$ python -q
>>> import numpy as np
>>> from numpy import linalg as LA
>>> np.set_printoptions(precision=2, suppress=True, linewidth=120)
>>> def tidy(a):
...     return np.round(a, 2) + 0
... 
>>> data = np.load("dump.npy")
>>> data
array([[0, 0, 0, 0, 0, 0, 0, 1],
       [0, 0, 0, 0, 1, 0, 0, 0],
       [0, 1, 0, 0, 0, 0, 0, 0],
       [0, 0, 0, 1, 0, 0, 0, 0],
       [0, 0, 1, 0, 0, 0, 0, 0],
       [0, 0, 0, 0, 0, 0, 1, 0],
       [1, 0, 0, 0, 0, 0, 0, 0],
       [0, 0, 0, 0, 0, 1, 0, 0]])
>>> vec = np.array([1, 2, 1, 2, 2, 1, 2, 0])
>>> 8 - LA.matrix_rank(data - np.eye(8), tol=1e-8)
np.int64(3)
>>> tidy(LA.norm(vec)), tidy(LA.norm(data @ vec))
(np.float64(4.36), np.float64(4.36))
>>> tidy(LA.inv(data))
array([[0., 0., 0., 0., 0., 0., 1., 0.],
       [0., 0., 1., 0., 0., 0., 0., 0.],
       [0., 0., 0., 0., 1., 0., 0., 0.],
       [0., 0., 0., 1., 0., 0., 0., 0.],
       [0., 1., 0., 0., 0., 0., 0., 0.],
       [0., 0., 0., 0., 0., 0., 0., 1.],
       [0., 0., 0., 0., 0., 1., 0., 0.],
       [1., 0., 0., 0., 0., 0., 0., 0.]])
>>> [p for p in range(1, 25) if np.allclose(LA.matrix_power(data, p), np.eye(8))]
[12, 24]
>>> vec = np.array([6, 9, 7, 8, 2, 5, 7, 2])
>>> (data * vec).sum(axis=1)
array([2, 2, 9, 8, 7, 7, 6, 5])
>>> (data != 0).astype(int)
array([[0, 0, 0, 0, 0, 0, 0, 1],
       [0, 0, 0, 0, 1, 0, 0, 0],
       [0, 1, 0, 0, 0, 0, 0, 0],
       [0, 0, 0, 1, 0, 0, 0, 0],
       [0, 0, 1, 0, 0, 0, 0, 0],
       [0, 0, 0, 0, 0, 0, 1, 0],
       [1, 0, 0, 0, 0, 0, 0, 0],
       [0, 0, 0, 0, 0, 1, 0, 0]])
>>> data.sum(axis=1)
array([1, 1, 1, 1, 1, 1, 1, 1])
>>> LA.matrix_rank(data)
np.int64(8)
>>> np.count_nonzero(data)
np.int64(8)
>>> f = np.array([-1, -1, 3, 1, -1, 3, 0, -1])
>>> other = data + np.outer(f, np.eye(8)[0])
>>> LA.matrix_rank(LA.inv(other) - LA.inv(data), tol=1e-8)
np.int64(1)
>>> tidy(LA.det(other) / LA.det(data)), tidy(1 + LA.solve(data, f)[0])
(np.float64(1.0), np.float64(1.0))
>>> F = np.loadtxt("arr.csv", delimiter=",")
>>> F
array([[ 3., -2.,  0.,  0.,  0.,  0.],
       [ 2.,  1.,  0.,  0.,  0.,  0.],
       [-2., -2.,  0.,  0.,  0.,  0.],
       [ 0.,  0.,  3., -2.,  0.,  0.],
       [ 0.,  0.,  2.,  1.,  0.,  0.],
       [ 0.,  0., -2., -2.,  0.,  0.],
       [ 0.,  0.,  0.,  0.,  3., -2.],
       [ 0.,  0.,  0.,  0.,  2.,  1.],
       [ 0.,  0.,  0.,  0., -2., -2.]])
>>> f, r1 = F[6], F[0]
>>> f @ r1
np.float64(0.0)
>>> pr = (f @ r1) / (f @ f) * f
>>> tidy(LA.norm(f + r1) ** 2 + LA.norm(f - r1) ** 2)
np.float64(52.0)
>>> tidy(LA.pinv(F))
array([[ 0.18,  0.12, -0.12,  0.  ,  0.  ,  0.  ,  0.  ,  0.  ,  0.  ],
       [-0.22,  0.11, -0.22,  0.  ,  0.  ,  0.  ,  0.  ,  0.  ,  0.  ],
       [ 0.  ,  0.  ,  0.  ,  0.18,  0.12, -0.12,  0.  ,  0.  ,  0.  ],
       [ 0.  ,  0.  ,  0.  , -0.22,  0.11, -0.22,  0.  ,  0.  ,  0.  ],
       [ 0.  ,  0.  ,  0.  ,  0.  ,  0.  ,  0.  ,  0.18,  0.12, -0.12],
       [ 0.  ,  0.  ,  0.  ,  0.  ,  0.  ,  0.  , -0.22,  0.11, -0.22]])
>>> tidy(LA.norm(F, axis=0))
array([4.12, 3.  , 4.12, 3.  , 4.12, 3.  ])
>>> cov = F.T @ F
>>> (F @ F.T).shape
(9, 9)
>>> W0 = np.load("block16.npy")
>>> W0
array([[  0.19,   0.67,   5.58,   0.48,   5.42,   0.46],
       [  0.03,   0.32,  -0.12,  -0.18,  -1.72,  -2.42],
       [  0.37,   0.49,   1.24,   0.88,   4.63,   5.65],
       [  0.14,  -1.02,   4.7 ,  -0.67,   2.27,   3.2 ],
       [ -0.08,   0.85,   1.8 ,   2.2 , -13.14,   2.24],
       [ -0.4 ,  -1.  ,   4.35,  -2.32,  -3.31,  -2.09],
       [  0.14,  -0.04,   4.64,   2.77,  -3.93,   1.06],
       [ -0.28,   0.42,   3.35,  -0.29,   3.08,   3.52],
       [  0.16,  -1.2 ,   0.19,  -1.25, -11.71,  -1.99],
       [  0.21,  -0.4 ,   1.19,  -0.03,   8.82,  -0.32],
       [ -0.16,  -0.88,  -3.93,   0.56,  -3.01,   1.31],
       [  0.38,  -0.69,   2.91,   2.44,  18.13,  -3.53],
       [ -0.52,   1.11,   0.37,  -1.21,   3.96,  -1.64],
       [ -0.05,  -1.49,  -9.17,  -0.06,  -5.6 ,  -0.65],
       [ -0.27,  -0.62,   1.92,  -0.78,  -6.61,  -2.24],
       [ -0.24,   0.21, -10.15,   0.44,  -5.28,   0.83],
       [  0.01,  -0.32,  -4.68,  -0.86,   4.79,  -3.72],
       [  0.17,  -0.11,  -3.  ,  -0.68,   5.63,   1.05],
       [  0.23,   0.34,   1.19,   0.52,  17.65,  -0.73],
       [ -0.47,  -0.41,  -1.28,  -0.3 ,   3.33,  -1.15],
       [ -0.1 ,   0.63,  11.21,   0.47,   5.65,   0.59],
       [  0.77,  -0.39,   5.76,  -0.31,  -3.36,   1.71],
       [ -0.1 ,  -1.16,   1.19,  -0.09,  -3.61,  -0.35],
       [  0.28,   1.22,  -5.54,  -1.28,  -5.82,  -1.54],
       [  0.1 ,   0.63, -10.53,  -0.98,  17.26,  -1.51],
       [ -0.28,  -0.19,   3.05,  -0.64,   4.46,  -2.42],
       [ -0.36,  -0.62,  -0.41,  -2.34, -14.43,   0.75],
       [ -0.07,   0.51,  -0.22,   0.85, -13.01,   0.83],
       [  0.01,  -0.44,   2.72,  -0.01,  -0.13,  -0.55],
       [ -0.32,  -0.07,   9.1 ,   1.59,  -4.26,  -4.04],
       [  0.69,  -0.31,   0.79,  -1.12,  -1.58,   0.81],
       [  0.13,   0.05,  -0.11,   0.65,  17.57,   0.79],
       [ -0.2 ,   0.15,  -0.7 ,   0.18,  12.03,  -1.53]])
>>> rng = np.random.default_rng(526667)
>>> other = F + rng.integers(-2, 3, (9, 3)) @ rng.integers(-2, 3, (3, 6))
>>> other
array([[ -3.,  -2.,  -2.,  -5.,  -4.,   6.],
       [  1.,   1.,   4.,   1.,   5.,   1.],
       [  0.,  -2.,  -6.,   0.,  -6.,  -2.],
       [  6.,   0.,   5.,   3.,   4.,  -6.],
       [  0.,   0.,  -3.,   1.,  -4.,   0.],
       [  4.,   0.,   4.,   1.,   6.,  -4.],
       [ 10.,   0.,  -2.,   8.,   5., -12.],
       [  2.,   0.,  -2.,   4.,   4.,  -1.],
       [ -6.,   0.,  -2.,  -5.,  -6.,   4.]])
>>> tidy(LA.svd(other - F, compute_uv=False))
array([26.39, 14.93,  3.7 ,  0.  ,  0.  ,  0.  ])
>>> tidy(W0.mean(axis=0))
array([ 0.  , -0.11,  0.53, -0.04,  1.04, -0.23])
>>> tidy(LA.svd(W0, compute_uv=False))
array([50.79, 27.68, 12.21,  6.32,  3.75,  1.58])
>>> np.unravel_index(np.abs(W0).argmax(), W0.shape)
(np.int64(11), np.int64(4))
>>> other = np.c_[W0[:, :3] @ np.array([[-4, 2, -5], [4, 4, -1], [-3, 1, 4]]), np.array([-1, 1, -2, 1, 2, 0, 1, 3, 0, 3, -1, -3, -1, 2, 3, 0, 2, 2, 0, -2, 1, 0, 3, 2, 0, -3, 2, 2, -3, -3, -2, -3, 0])]
>>> tidy(other)
array([[-14.82,   8.64,  20.7 ,  -1.  ],
       [  1.52,   1.22,  -0.95,   1.  ],
       [ -3.24,   3.94,   2.62,  -2.  ],
       [-18.74,   0.9 ,  19.12,   1.  ],
       [ -1.68,   5.04,   6.75,   2.  ],
       [-15.45,  -0.45,  20.4 ,   0.  ],
       [-14.64,   4.76,  17.9 ,   1.  ],
       [ -7.25,   4.47,  14.38,   3.  ],
       [ -6.01,  -4.29,   1.16,   0.  ],
       [ -6.01,   0.01,   4.11,   3.  ],
       [  8.91,  -7.77, -14.04,  -1.  ],
       [-13.01,   0.91,  10.43,  -3.  ],
       [  5.41,   3.77,   2.97,  -1.  ],
       [ 21.75, -15.23, -34.94,   2.  ],
       [ -7.16,  -1.1 ,   9.65,   3.  ],
       [ 32.25,  -9.79, -39.61,   0.  ],
       [ 12.72,  -5.94, -18.45,   2.  ],
       [  7.88,  -3.1 , -12.74,   2.  ],
       [ -3.13,   3.01,   3.27,   0.  ],
       [  4.08,  -3.86,  -2.36,  -2.  ],
       [-30.71,  13.53,  44.71,   1.  ],
       [-21.92,   5.74,  19.58,   0.  ],
       [ -7.81,  -3.65,   6.42,   3.  ],
       [ 20.38,  -0.1 , -24.78,   2.  ],
       [ 33.71,  -7.81, -43.25,   0.  ],
       [ -8.79,   1.73,  13.79,  -3.  ],
       [  0.19,  -3.61,   0.78,   2.  ],
       [  2.98,   1.68,  -1.04,   2.  ],
       [ -9.96,   0.98,  11.27,  -3.  ],
       [-26.3 ,   8.18,  38.07,  -3.  ],
       [ -6.37,   0.93,   0.02,  -2.  ],
       [  0.01,   0.35,  -1.14,  -3.  ],
       [  3.5 ,  -0.5 ,  -1.95,   0.  ]])
>>> tidy(LA.lstsq(W0, other[:, 0])[0])
array([-4.,  4., -3.,  0.,  0.,  0.])
>>> tidy(LA.norm(other - W0 @ LA.lstsq(W0, other)[0], axis=0))
array([ 0.  ,  0.  ,  0.  , 10.17])
>>> vec = np.array([1, 2, 1, 4, 3, 0])
>>> target = W0 @ vec
>>> tidy(LA.lstsq(W0, target)[0])
array([1., 2., 1., 4., 3., 0.])
>>> tidy(LA.solve(W0.T @ W0, W0.T @ target))
array([1., 2., 1., 4., 3., 0.])
>>> tidy(LA.pinv(W0) @ W0)
array([[1., 0., 0., 0., 0., 0.],
       [0., 1., 0., 0., 0., 0.],
       [0., 0., 1., 0., 0., 0.],
       [0., 0., 0., 1., 0., 0.],
       [0., 0., 0., 0., 1., 0.],
       [0., 0., 0., 0., 0., 1.]])
>>> target = target + 0.02 * rng.normal(size=33)
>>> tidy(target)
array([ 25.28,  -5.3 ,  20.01,   6.92, -27.17, -17.26,   4.01,  12.  , -42.19,  26.94, -12.67,  66.06,   9.09, -29.25,
       -22.55, -24.03,   5.62,  11.12,  57.11,   6.2 ,  31.19,  -5.61, -12.43, -25.43,  38.72,  13.19, -54.68, -34.9 ,
         1.43,   2.2 ,  -8.35,  55.44,  36.21])
>>> b, *_ = LA.lstsq(W0, target)
>>> tidy(W0.T @ (target - W0 @ b))
array([0., 0., 0., 0., 0., 0.])
>>> tidy(LA.norm(target - W0 @ b))
np.float64(0.09)
>>> b.round()
array([1., 2., 1., 4., 3., 0.])
